% ipython --no-banner

In [1]: import numpy as np

In [2]: import numpy.linalg as la

In [3]: np.set_printoptions(suppress=True, linewidth=160)

In [4]: M = np.loadtxt("m.csv", delimiter=",")

In [5]: print(M)
[[3. 1. 0. 0.]
 [0. 3. 1. 0.]
 [0. 0. 3. 1.]
 [0. 0. 0. 3.]]

In [6]: hat = np.triu(np.array([[0, -1, 2, -2], [-2, 0, 0, -2], [0, 1, -2, -2], [0, 0, 1, -2]]), 1) + np.eye(4)

In [7]: B = hat @ M @ la.inv(hat)

In [8]: print(np.poly(B))
[   1.  -12.   54. -108.   81.]

In [9]: np.trace(B), np.trace(M)
Out[9]: (np.float64(12.0), np.float64(12.0))

In [10]: np.round(la.det(B), 2)
Out[10]: np.float64(81.0)

In [11]: la.matrix_rank(B)
Out[11]: np.int64(4)

In [12]: feats = np.load("out9.npy")

In [13]: feats
Out[13]: 
array([[  9,   0,   9,  27,  27],
       [ -9,   0,  -9, -27, -27],
       [  6, -15,  21,  33,  33],
       [ -5,  -7,   2,  -8,  -8]])

In [14]: la.lstsq(feats[:-1].T, feats[-1])[2]
Out[14]: np.int32(2)

In [15]: np.allclose(feats[:-1].T @ la.lstsq(feats[:-1].T, feats[-1])[0], feats[-1])
Out[15]: True

In [16]: round(np.trace(la.pinv(feats) @ feats), 2)
Out[16]: np.float64(2.0)

In [17]: try:
    ...:     la.inv(feats)
    ...: except la.LinAlgError as e:
    ...:     print(repr(e))
    ...: 
LinAlgError('Last 2 dimensions of the array must be square')

In [18]: np.abs(np.diag(la.qr(feats)[1])) > 1e-9
Out[18]: array([ True,  True, False, False])

In [19]: la.norm(feats, axis=1).argmax()
Out[19]: np.int64(2)

In [20]: round(la.norm(feats, 1), 2), round(la.norm(feats, np.inf), 2)
Out[20]: (np.float64(95.0), np.float64(108.0))

In [21]: round(float(la.norm(feats) ** 2 / la.norm(feats, 2) ** 2), 2)
Out[21]: 1.05

In [22]: feats[0] @ feats[1]
Out[22]: np.int64(-1620)

In [23]: round(la.norm(feats[0], 1), 2), round(float(la.norm(feats[0], np.inf)), 2)
Out[23]: (np.float64(72.0), 27.0)

In [24]: round(la.norm(feats[0] - feats[1]), 2)
Out[24]: np.float64(80.5)
